$ python3 -q
>>> import numpy as np
>>> from numpy import linalg as LA
>>> np.set_printoptions(precision=3, suppress=True, linewidth=140)
>>> m1 = 3 * np.eye(4) + np.eye(4, k=1)
>>> m1
array([[3., 1., 0., 0.],
       [0., 3., 1., 0.],
       [0., 0., 3., 1.],
       [0., 0., 0., 3.]])
>>> A2 = m1 / LA.norm(m1, axis=1, keepdims=True)
>>> C2 = A2 @ A2.T
>>> np.argwhere(np.triu(np.abs(C2) > 0.95, 1))
array([], shape=(0, 2), dtype=int64)
>>> (C2 - 2 * np.eye(4)).round(6).argmax(axis=1)
array([1, 0, 3, 2])
>>> r0 = np.array([-4, 5, 0, -1])
>>> A2 = m1 + np.outer(r0, np.eye(4)[0])
>>> LA.matrix_rank(LA.inv(A2) - LA.inv(m1), tol=1e-8)
np.int64(1)
>>> LA.matrix_rank(A2 - m1)
np.int64(1)
>>> W0 = np.load("block17.npy")
>>> W0
array([[-2,  1,  0,  0,  0,  0],
       [ 1,  1,  0,  0,  0,  0],
       [ 0, -2,  0,  0,  0,  0],
       [ 0,  0, -2,  1,  0,  0],
       [ 0,  0,  1,  1,  0,  0],
       [ 0,  0,  0, -2,  0,  0],
       [ 0,  0,  0,  0, -2,  1],
       [ 0,  0,  0,  0,  1,  1],
       [ 0,  0,  0,  0,  0, -2]])
>>> round(LA.norm(W0, "nuc"), 3)
np.float64(13.998)
>>> round(LA.norm(W0[7], 1), 3), round(float(LA.norm(W0[7], np.inf)), 3)
(np.float64(2.0), 1.0)
>>> np.round(LA.norm(W0[7] - W0[1]), 3)
np.float64(2.0)
>>> A2 = W0 / LA.norm(W0, axis=1, keepdims=True)
>>> C2 = A2 @ A2.T
>>> C2[6]
array([ 0.   ,  0.   ,  0.   ,  0.   ,  0.   ,  0.   ,  1.   , -0.316, -0.447])
>>> (np.abs(C2) > 0.9).astype(int)
array([[1, 0, 0, 0, 0, 0, 0, 0, 0],
       [0, 1, 0, 0, 0, 0, 0, 0, 0],
       [0, 0, 1, 0, 0, 0, 0, 0, 0],
       [0, 0, 0, 1, 0, 0, 0, 0, 0],
       [0, 0, 0, 0, 1, 0, 0, 0, 0],
       [0, 0, 0, 0, 0, 1, 0, 0, 0],
       [0, 0, 0, 0, 0, 0, 1, 0, 0],
       [0, 0, 0, 0, 0, 0, 0, 1, 0],
       [0, 0, 0, 0, 0, 0, 0, 0, 1]])
>>> (C2 - 2 * np.eye(9)).round(6).argmax(axis=1)
array([3, 3, 3, 0, 0, 0, 0, 0, 0])
>>> np.round(np.degrees(np.arccos(np.clip(C2[6, 8], -1, 1))), 3)
np.float64(116.565)
>>> C2
array([[ 1.   , -0.316, -0.447,  0.   ,  0.   ,  0.   ,  0.   ,  0.   ,  0.   ],
       [-0.316,  1.   , -0.707,  0.   ,  0.   ,  0.   ,  0.   ,  0.   ,  0.   ],
       [-0.447, -0.707,  1.   ,  0.   ,  0.   ,  0.   ,  0.   ,  0.   ,  0.   ],
       [ 0.   ,  0.   ,  0.   ,  1.   , -0.316, -0.447,  0.   ,  0.   ,  0.   ],
       [ 0.   ,  0.   ,  0.   , -0.316,  1.   , -0.707,  0.   ,  0.   ,  0.   ],
       [ 0.   ,  0.   ,  0.   , -0.447, -0.707,  1.   ,  0.   ,  0.   ,  0.   ],
       [ 0.   ,  0.   ,  0.   ,  0.   ,  0.   ,  0.   ,  1.   , -0.316, -0.447],
       [ 0.   ,  0.   ,  0.   ,  0.   ,  0.   ,  0.   , -0.316,  1.   , -0.707],
       [ 0.   ,  0.   ,  0.   ,  0.   ,  0.   ,  0.   , -0.447, -0.707,  1.   ]])
